$ ipython --no-banner

In [1]: import numpy as np

In [2]: np.set_printoptions(precision=2, suppress=True, linewidth=200)

In [3]: def rnd(a):
   ...:     return np.round(a, 2) + 0
   ...: 

In [4]: J = np.array([[4, 0, 0], [1, 0, 0], [-4, 5, -2]])

In [5]: # null space of dimension 1

In [6]: def softmax(z):
   ...:     e = np.exp(z - z.max(axis=-1, keepdims=True))
   ...:     return e / e.sum(axis=-1, keepdims=True)
   ...: 

In [7]: rnd(softmax(10 * J[1]))
Out[7]: array([1., 0., 0.])

In [8]: rnd(softmax(J).sum(axis=1))
Out[8]: array([1., 1., 1.])

In [9]: S = J @ J.T / np.sqrt(3)

In [10]: rnd(softmax(S)[1] @ J)
Out[10]: array([ 3.49,  0.04, -0.02])

In [11]: rnd(softmax(S + np.triu(np.full(S.shape, -np.inf), 1)))
Out[11]: 
array([[1.  , 0.  , 0.  ],
       [0.85, 0.15, 0.  ],
       [0.  , 0.  , 1.  ]])

In [12]: rng = np.random.default_rng(142549)

In [13]: m1 = rng.normal(size=(21, 3)) + 10 * np.array([-4, 3, -9])

In [14]: rnd(m1)
Out[14]: 
array([[-39.58,  31.28, -89.62],
       [-39.9 ,  29.67, -90.9 ],
       [-39.33,  29.69, -88.99],
       [-39.83,  28.97, -89.1 ],
       [-38.56,  29.4 , -90.5 ],
       [-40.07,  32.07, -88.9 ],
       [-39.32,  31.31, -90.56],
       [-39.98,  29.75, -88.95],
       [-38.29,  30.9 , -90.96],
       [-39.88,  29.78, -91.06],
       [-39.38,  29.72, -89.33],
       [-39.17,  29.53, -90.37],
       [-40.98,  28.78, -89.28],
       [-40.64,  30.64, -90.49],
       [-41.89,  30.5 , -91.46],
       [-39.54,  30.84, -89.89],
       [-39.02,  31.51, -90.02],
       [-40.95,  31.81, -91.88],
       [-39.36,  29.64, -89.72],
       [-40.39,  29.18, -89.75],
       [-38.98,  28.99, -89.67]])

In [15]: Q, vecs = np.linalg.qr(m1[:, :2])[0], np.linalg.qr(m1[:, 2:])[0]

In [16]: sig = np.linalg.svd(Q.T @ vecs, compute_uv=False)

In [17]: rnd(np.linalg.norm(Q @ Q.T - vecs @ vecs.T, 2))
Out[17]: np.float64(1.0)

In [18]: rnd(np.degrees(np.arccos(sig.clip(0, 1))))
Out[18]: array([1.])

In [19]: cen = (m1 - m1.mean(axis=0)) / m1.std(axis=0)

In [20]: print(rnd(cen.std(axis=0)))
[1. 1. 1.]

In [21]: coef = np.linalg.lstsq(np.delete(cen, 2, axis=1), cen[:, 2])[0]

In [22]: rnd(1 - np.var(cen[:, 2] - np.delete(cen, 2, axis=1) @ coef))
Out[22]: np.float64(0.12)

In [23]: rnd(coef)
Out[23]: array([ 0.19, -0.29])

In [24]: P = m1 @ np.linalg.solve(m1.T @ m1, m1.T)

In [25]: print(rnd(np.linalg.eigvalsh(P)))
[0. 0. 0. 0. 0. 0. 0. 0. 0. 0. 0. 0. 0. 0. 0. 0. 0. 0. 1. 1. 1.]

In [26]: print(rnd(np.diag(P)))
[0.13 0.09 0.05 0.11 0.23 0.38 0.13 0.08 0.29 0.09 0.05 0.12 0.28 0.09 0.2  0.08 0.18 0.12 0.06 0.13 0.13]

In [27]: rnd(np.trace(P))
Out[27]: np.float64(3.0)

In [28]: Q, _ = np.linalg.qr(np.array([[-1.0, 0.3, 0.3, 0.4, -1.9],
    ...:     [-0.8, -0.2, -0.1, -0.4, 0.3],
    ...:     [0.2, -0.9, -0.9, -0.2, 1.4],
    ...:     [1.1, 1.2, 0.3, -1.2, 0.7],
    ...:     [1.7, 0.6, 0.1, 0.0, 1.3]]))

In [29]: vecs, _ = np.linalg.qr(np.array([[-0.9, 0.5, -1.1, 0.2, 0.2],
    ...:     [-0.5, 1.1, -0.2, -0.6, 0.3],
    ...:     [1.3, 0.1, 1.0, 0.8, 0.9],
    ...:     [-1.3, -1.0, -0.5, -0.4, 1.2],
    ...:     [-1.1, 0.2, -1.7, 0.0, 0.5]]))

In [30]: sig = 20 * 0.9 ** np.arange(5)

In [31]: arr = Q[:, :5] * sig @ vecs[:5]

In [32]: print(rnd(arr))
[[ -7.07   3.55  10.07   5.64   8.66]
 [ -2.24  -3.34  -7.06  11.59   3.73]
 [ -5.6   10.8   -3.78   3.53 -10.66]
 [ -7.35 -11.9    5.96   0.79  -8.45]
 [-10.5   -2.59  -5.8  -12.     0.31]]

In [33]: idx = rng.permutation(5)

In [34]: idx
Out[34]: array([2, 3, 4, 0, 1])

In [35]: other = arr[idx][:, idx]

In [36]: rnd(np.sort(np.abs(np.linalg.eigvals(other))))
Out[36]: array([15.16, 15.59, 15.59, 17.41, 17.41])

In [37]: rnd(np.diag(other))
Out[37]: array([-3.78,  0.79,  0.31, -7.07, -3.34])

In [38]: np.allclose(other, arr)
Out[38]: False

In [39]: idx = rng.integers(0, 3, 4)

In [40]: F = np.triu((idx[:, None] == idx) & (rng.random((4, 4)) < 0.8), 1).astype(int)

In [41]: F += F.T

In [42]: F
Out[42]: 
array([[0, 0, 0, 1],
       [0, 0, 0, 0],
       [0, 0, 0, 0],
       [1, 0, 0, 0]])

In [43]: print(rnd(np.linalg.svd(F, compute_uv=False)))
[1. 1. 0. 0.]

In [44]: rnd(np.linalg.norm(F, axis=0))
Out[44]: array([1., 0., 0., 1.])

In [45]: print(np.abs(np.diag(np.linalg.qr(F)[1])) > 1e-9)
[ True False False  True]

In [46]: np.linalg.lstsq(F[:-1].T, F[-1])[2]
Out[46]: np.int32(1)

In [47]: E = np.loadtxt("layer13.csv", delimiter=",")

In [48]: rnd(E)
Out[48]: 
array([[  5.34,   4.72, -10.34],
       [  2.71,  -8.45,  -7.71],
       [  4.16,  -1.21,  -9.16],
       [  5.83,   7.15, -10.83],
       [  5.26,   4.32, -10.26],
       [  3.88,  -2.6 ,  -8.88],
       [  4.96,   2.81,  -9.96],
       [  5.77,   6.85, -10.77],
       [  4.11,  -1.47,  -9.11],
       [  3.92,  -2.39,  -8.92]])

In [49]: # rows and columns are dependent

In [50]: r = np.linalg.matrix_rank(E)

In [51]: r
Out[51]: np.int64(2)

In [52]: null = np.linalg.svd(E)[2][r:].T

In [53]: np.allclose(E @ null, 0)
Out[53]: True

In [54]: [int(np.linalg.matrix_rank(np.delete(E, i, axis=0))) for i in range(10)]
Out[54]: [2, 2, 2, 2, 2, 2, 2, 2, 2, 2]

In [55]: print(rnd(null[:, 0] / null[np.abs(null[:, 0]).round(6).argmax(), 0]))
[ 1.   -0.11  0.47]

In [56]: rnd(E @ null)
Out[56]: 
array([[0.],
       [0.],
       [0.],
       [0.],
       [0.],
       [0.],
       [0.],
       [0.],
       [0.],
       [0.]])

In [57]: print(null.shape)
(3, 1)

In [58]: print(np.linalg.matrix_rank(E.T @ E), np.linalg.matrix_rank(E @ E.T))
2 2

In [59]: u = np.array([0, 1])

In [60]: rnd(np.convolve(E[3], u))
Out[60]: array([  0.  ,   5.83,   7.15, -10.83])

In [61]: np.polyval(u, E[3])
Out[61]: array([1., 1., 1.])

In [62]: rnd(np.correlate(E[3], E[9], "full"))
Out[62]: array([-52.02, -77.7 , 102.43,  53.9 , -42.48])

In [63]: print(rnd(np.cross(E[3, :3], E[9, :3])))
[-89.64   9.54 -41.96]
